$ ipython --no-banner

In [1]: import numpy as np

In [2]: import numpy.linalg as la

In [3]: np.set_printoptions(precision=2, suppress=True, linewidth=160)

In [4]: rnd = lambda a: np.round(a, 2) + 0

In [5]: rng = np.random.default_rng(14637)

In [6]: z = rng.integers(0, 3, 4)

In [7]: feats = np.triu((z[:, None] == z) & (rng.random((4, 4)) < 0.8), 1).astype(int)

In [8]: feats += feats.T

In [9]: print(feats)
[[0 1 0 0]
 [1 0 0 0]
 [0 0 0 0]
 [0 0 0 0]]

In [10]: print(rnd(np.abs(la.eigvals(feats)).max()))
1.0

In [11]: feats.inv()
---------------------------------------------------------------------------
AttributeError                            Traceback (most recent call last)
Cell In[11], line 1
----> 1 feats.inv()

AttributeError: 'numpy.ndarray' object has no attribute 'inv'

In [12]: print(np.allclose(feats, feats.T))
True

In [13]: A = np.abs(np.array([[2, 1, 2, 3], [3, 1, 0, 1], [0, 3, 3, 1], [3, 3, 2, 1]])) + np.eye(4)

In [14]: A = A / A.sum(axis=1, keepdims=True)

In [15]: print(rnd(A))
[[0.33 0.11 0.22 0.33]
 [0.5  0.33 0.   0.17]
 [0.   0.38 0.5  0.12]
 [0.3  0.3  0.2  0.2 ]]

In [16]: # rows sum to 1

In [17]: print(rnd(np.kron(np.eye(2, dtype=int), A)))
[[0.33 0.11 0.22 0.33 0.   0.   0.   0.  ]
 [0.5  0.33 0.   0.17 0.   0.   0.   0.  ]
 [0.   0.38 0.5  0.12 0.   0.   0.   0.  ]
 [0.3  0.3  0.2  0.2  0.   0.   0.   0.  ]
 [0.   0.   0.   0.   0.33 0.11 0.22 0.33]
 [0.   0.   0.   0.   0.5  0.33 0.   0.17]
 [0.   0.   0.   0.   0.   0.38 0.5  0.12]
 [0.   0.   0.   0.   0.3  0.3  0.2  0.2 ]]

In [18]: print(rnd(np.einsum("ii->", A)))
1.37

In [19]: print(rnd(la.eigvals(A).sum().real))
1.37

In [20]: print(rnd(np.poly(A)))
[ 1.   -1.37  0.45 -0.08  0.  ]

In [21]: print(rnd(np.einsum("ij,ji->", A, A)))
0.97

In [22]: print(rnd(la.det(2 * A)), rnd(la.det(A)))
0.02 0.0

In [23]: print(rnd(la.det(A[::-1])))
0.0

In [24]: z = rng.permutation(4)

In [25]: print(z)
[1 2 3 0]

In [26]: A2 = feats[z][:, z]

In [27]: print(rnd(la.det(A2)), rnd(la.det(feats[z])))
0.0 0.0

In [28]: print(A2)
[[0 0 0 1]
 [0 0 0 0]
 [0 0 0 0]
 [1 0 0 0]]

In [29]: print(rnd(np.sort(np.abs(la.eigvals(A2)))))
[0. 0. 1. 1.]

In [30]: print(rnd(la.matrix_power(A, 100)))
[[0.3  0.27 0.22 0.21]
 [0.3  0.27 0.22 0.21]
 [0.3  0.27 0.22 0.21]
 [0.3  0.27 0.22 0.21]]

In [31]: print(rnd(A.sum(axis=1)))
[1. 1. 1. 1.]

In [32]: print(rnd(la.matrix_power(A, 2)))
[[0.27 0.26 0.25 0.22]
 [0.38 0.22 0.14 0.26]
 [0.22 0.35 0.28 0.15]
 [0.31 0.27 0.21 0.22]]

In [33]: pr = np.eye(4)[0]

In [34]: for _ in range(7):
    ...:     pr = pr @ A
    ...:     print(pr.round(2))
    ...: 
[0.33 0.11 0.22 0.33]
[0.27 0.26 0.25 0.22]
[0.28 0.28 0.23 0.21]
[0.3  0.27 0.22 0.21]
[0.3  0.27 0.22 0.21]
[0.3  0.27 0.22 0.21]
[0.3  0.27 0.22 0.21]

In [35]: q, vecs = la.qr(A[:, :3])[0], la.qr(A[:, 3:])[0]

In [36]: sv = la.svd(q.T @ vecs, compute_uv=False)

In [37]: print(rnd(la.norm(q @ q.T - vecs @ vecs.T, 2)))
1.0

In [38]: J = np.load("layer16.npy")

In [39]: print(J)
[[0. 0. 0. 1.]
 [0. 0. 0. 3.]
 [0. 0. 0. 0.]
 [1. 3. 0. 0.]]

In [40]: print(J @ J)
[[ 1.  3.  0.  0.]
 [ 3.  9.  0.  0.]
 [ 0.  0.  0.  0.]
 [ 0.  0.  0. 10.]]

In [41]: print((J != 0).astype(int))
[[0 0 0 1]
 [0 0 0 1]
 [0 0 0 0]
 [1 1 0 0]]

In [42]: print(rnd(la.det(J)))
0.0

In [43]: vals, vecs = la.eigh(J)

In [44]: print(rnd(vecs.T @ vecs))
[[1. 0. 0. 0.]
 [0. 1. 0. 0.]
 [0. 0. 1. 0.]
 [0. 0. 0. 1.]]

In [45]: print(rnd(np.abs(vecs[:, -1])))
[0.22 0.67 0.   0.71]

In [46]: print(vals.sum(), np.trace(J))
0.0 0.0

In [47]: left, sv, vt = la.svd(A)

In [48]: print(rnd(sv))
[1.01 0.51 0.24 0.01]

In [49]: A2 = left[:, :3] @ np.diag(sv[:3]) @ vt[:3]

In [50]: print(rnd(la.norm(A - A2, 2)), rnd(sv[3]))
0.01 0.01

In [51]: print(la.matrix_rank(A, rtol=0.05))
3

In [52]: left, sv, vt = la.svd(J)

In [53]: vecs = vt[:(sv > 1e-8).sum()]

In [54]: x = J[2] + 2 * J[0] + rng.integers(2) * np.eye(4)[0]

In [55]: print(x)
[1. 0. 0. 2.]

In [56]: print(rnd(vecs.T @ vecs))
[[0.1 0.3 0.  0. ]
 [0.3 0.9 0.  0. ]
 [0.  0.  0.  0. ]
 [0.  0.  0.  1. ]]

In [57]: print(np.allclose(vecs.T @ vecs @ x, x))
False

In [58]: K = np.load("mat.npy")

In [59]: print(K)
[[-1  0  0]
 [ 2  1  0]
 [ 3  3  0]]

In [60]: print((K + K.T) / 2)
[[-1.   1.   1.5]
 [ 1.   1.   1.5]
 [ 1.5  1.5  0. ]]

In [61]: print(np.allclose(K, K.T))
False

In [62]: print(rnd(la.det(K)))
0.0

In [63]: print(np.trace(K))
0
